$ ipython --no-banner

In [1]: import numpy as np

In [2]: np.set_printoptions(precision=2, suppress=True, linewidth=140)

In [3]: tidy = lambda a: np.round(a, 2) + 0

In [4]: mat = np.load("mat.npy")

In [5]: mat
Out[5]: 
array([[-1.,  1.,  0.],
       [ 1., -1.,  0.],
       [ 0.,  0., -2.]])

In [6]: # splits into 2 blocks

In [7]: other = np.array([[3, 1, 2], [3, 0, 1]])

In [8]: basis = np.kron(other, mat)

In [9]: basis.shape
Out[9]: (6, 9)

In [10]: Uu, sv, vt = np.linalg.svd(mat)

In [11]: evecs = vt[:(sv > 1e-8).sum()]

In [12]: rng = np.random.default_rng(95)

In [13]: x = mat[1] + -3 * mat[0] + rng.integers(2) * np.eye(3)[0]

In [14]: x
Out[14]: array([ 4., -4.,  0.])

In [15]: tidy(np.diag(evecs.T @ evecs))
Out[15]: array([0.5, 0.5, 1. ])

In [16]: tidy(evecs.T @ evecs)
Out[16]: 
array([[ 0.5, -0.5,  0. ],
       [-0.5,  0.5,  0. ],
       [ 0. ,  0. ,  1. ]])

In [17]: tidy(np.linalg.norm(x - evecs.T @ evecs @ x))
Out[17]: np.float64(0.0)

In [18]: sv = 3 * 0.7 ** np.arange(3)

In [19]: q, _ = np.linalg.qr(np.array([[-0.3, 0.5, 0.4], [-1.4, -0.2, -1.2], [-0.3, -1.0, 0.5]]))

In [20]: K = rng.normal(size=(13, 3)) * sv @ q

In [21]: tidy(K)
Out[21]: 
array([[-4.13, -0.21, -1.79],
       [-2.76, -1.66, -1.52],
       [-0.96,  1.84, -0.44],
       [ 0.97,  3.45, -1.76],
       [-1.85,  1.51,  2.58],
       [ 0.76,  0.88,  3.07],
       [-1.42, -0.65, -2.19],
       [-0.22,  2.88, -0.23],
       [ 1.42, -2.67, -2.9 ],
       [ 1.69,  0.44, -1.16],
       [ 0.16, -1.93, -0.71],
       [-0.92,  0.08, -3.03],
       [ 1.64, -1.77,  0.62]])

In [22]: P = K @ np.linalg.solve(K.T @ K, K.T)

In [23]: tidy(P @ K[:, 1])
Out[23]: array([-0.21, -1.66,  1.84,  3.45,  1.51,  0.88, -0.65,  2.88, -2.67,  0.44, -1.93,  0.08, -1.77])

In [24]: np.linalg.matrix_rank(np.eye(13) - P)
Out[24]: np.int64(10)

In [25]: gram = np.cov(K, rowvar=False)

In [26]: tidy(np.linalg.eigvalsh(gram)[::-1])
Out[26]: array([4.66, 3.29, 2.47])

In [27]: tidy(np.median(K, axis=0))
Out[27]: array([-0.22,  0.08, -1.16])

In [28]: tidy(gram)
Out[28]: 
array([[ 3.22, -0.02,  0.38],
       [-0.02,  3.64,  1.02],
       [ 0.38,  1.02,  3.56]])

In [29]: tidy(np.corrcoef(K[:, 1], K[:, 2])[0, 1])
Out[29]: np.float64(0.28)

In [30]: np.argsort(-K.std(axis=0).round(6), kind="stable")
Out[30]: array([1, 2, 0])

In [31]: tidy(K.std(axis=0))
Out[31]: array([1.72, 1.83, 1.81])

In [32]: np.argwhere(np.triu(np.abs(np.corrcoef(K.T)) > 0.8, 1))
Out[32]: array([], shape=(0, 2), dtype=int64)

In [33]: w1 = np.array([[-1, 5, 0, -3, 0, -5], [0, -5, 0, -3, -3, 0], [2, 4, 1, 5, -1, -5]])

In [34]: b = np.array([2, 3, 0, 1, 1, -1])

In [35]: H = np.maximum(gram @ w1 + b, 0)

In [36]: np.linalg.matrix_rank(H)
Out[36]: np.int64(3)

In [37]: basis = np.array([[6, 4, 3], [1, 6, 3], [4, 8, 4], [0, 7, 8], [2, 3, 5], [0, 5, 6]])

In [38]: tidy(H @ basis)
Out[38]: 
array([[ 23.59, 129.34,  67.05],
       [ 28.4 ,  24.36,  16.24],
       [ 80.66, 249.7 , 199.25]])

In [39]: F = np.load("data.npy")

In [40]: F
Out[40]: 
array([[0, 0],
       [2, 0]])

In [41]: # column 0 dominates

In [42]: (F + F.T) / 2
Out[42]: 
array([[0., 1.],
       [1., 0.]])

In [43]: F @ F
Out[43]: 
array([[0, 0],
       [0, 0]])

In [44]: (F - F.T) / 2
Out[44]: 
array([[ 0., -1.],
       [ 1.,  0.]])

In [45]: tidy(np.abs(np.linalg.eigvals(F)).max())
Out[45]: np.float64(0.0)

In [46]: np.allclose(F, F.T)
Out[46]: False

In [47]: tidy(np.linalg.det(F))
Out[47]: np.float64(0.0)

In [48]: P = np.triu(np.array([[0, 2], [2, 2]]), 1) + np.eye(2)

In [49]: other = P @ F @ np.linalg.inv(P)

In [50]: tidy(np.poly(other))
Out[50]: array([1., 0., 0.])

In [51]: np.linalg.matrix_rank(other)
Out[51]: np.int64(1)

In [52]: np.trace(other), np.trace(F)
Out[52]: (np.float64(0.0), np.int64(0))

In [53]: E = np.loadtxt("case0.csv", delimiter=",")

In [54]: E
Out[54]: 
array([[ -0.4,  -0.8,  -0.5],
       [ 20. , -24. ,  14. ],
       [  0.1,   2.1,   1. ],
       [  0.2,   0.2,  -1.4],
       [  0. ,   0.5,  -1.5],
       [  0.2,   1.6,  -0.1],
       [ -0.7,   1.1,   1. ],
       [ -0.1,   1.2,  -0.3],
       [  0.8,   1.1,   0.6],
       [  0.6,   1.1,   0.2],
       [  2. ,  -0.6,  -1.9],
       [ -1.2,   0.2,   0.2],
       [ -0.5,  -0.5,  -0.7],
       [  0.2,   2.1,  -0.3],
       [ -0.6,   0.1,   1. ],
       [  1.5,  -0.6,  -1.4],
       [ -0.7,   1. ,   2. ],
       [  1.6,  -1.7,   0.4],
       [ -1.5,  -0.5,   1.7],
       [  1.2,   1.7,   0.8]])

In [55]: P = E @ np.linalg.solve(E.T @ E, E.T)

In [56]: tidy(np.trace(P))
Out[56]: np.float64(3.0)

In [57]: tidy(np.linalg.eigvalsh(P))
Out[57]: array([0., 0., 0., 0., 0., 0., 0., 0., 0., 0., 0., 0., 0., 0., 0., 0., 0., 1., 1., 1.])

In [58]: M = np.load("dump.npy")

In [59]: tidy(M)
Out[59]: 
array([[ 0.22, -0.18,  0.38],
       [-0.18,  0.14, -0.3 ],
       [ 0.38, -0.3 ,  0.64]])

In [60]: tidy(np.linalg.norm(M, 2) / np.linalg.norm(M))
Out[60]: np.float64(1.0)

In [61]: np.linalg.matrix_rank(M, rtol=0.1)
Out[61]: np.int64(1)

In [62]: other = np.array([[6, 2, 3, 8], [3, 2, 6, 3], [1, 1, 2, 2], [6, 1, 0, 1]])

In [63]: data = other.T @ other

In [64]: data
Out[64]: 
array([[82, 25, 38, 65],
       [25, 10, 20, 25],
       [38, 20, 49, 46],
       [65, 25, 46, 78]])

In [65]: # equal to its transpose

In [66]: Uu, sv, vt = np.linalg.svd(data)

In [67]: tidy(sv)
Out[67]: array([182.87,  24.62,  11.44,   0.07])

In [68]: np.argmax(sv[:-1] / (sv[1:] + 1e-6)) + 1
Out[68]: np.int64(3)

In [69]: other = Uu[:, :3] @ np.diag(sv[:3]) @ vt[:3]

In [70]: np.linalg.matrix_rank(data, rtol=0.05)
Out[70]: np.int64(3)

In [71]: tidy(np.linalg.norm(data - other, 2)), tidy(sv[3])
Out[71]: (np.float64(0.07), np.float64(0.07))

In [72]: tidy(np.abs(data - other).max())
Out[72]: np.float64(0.06)
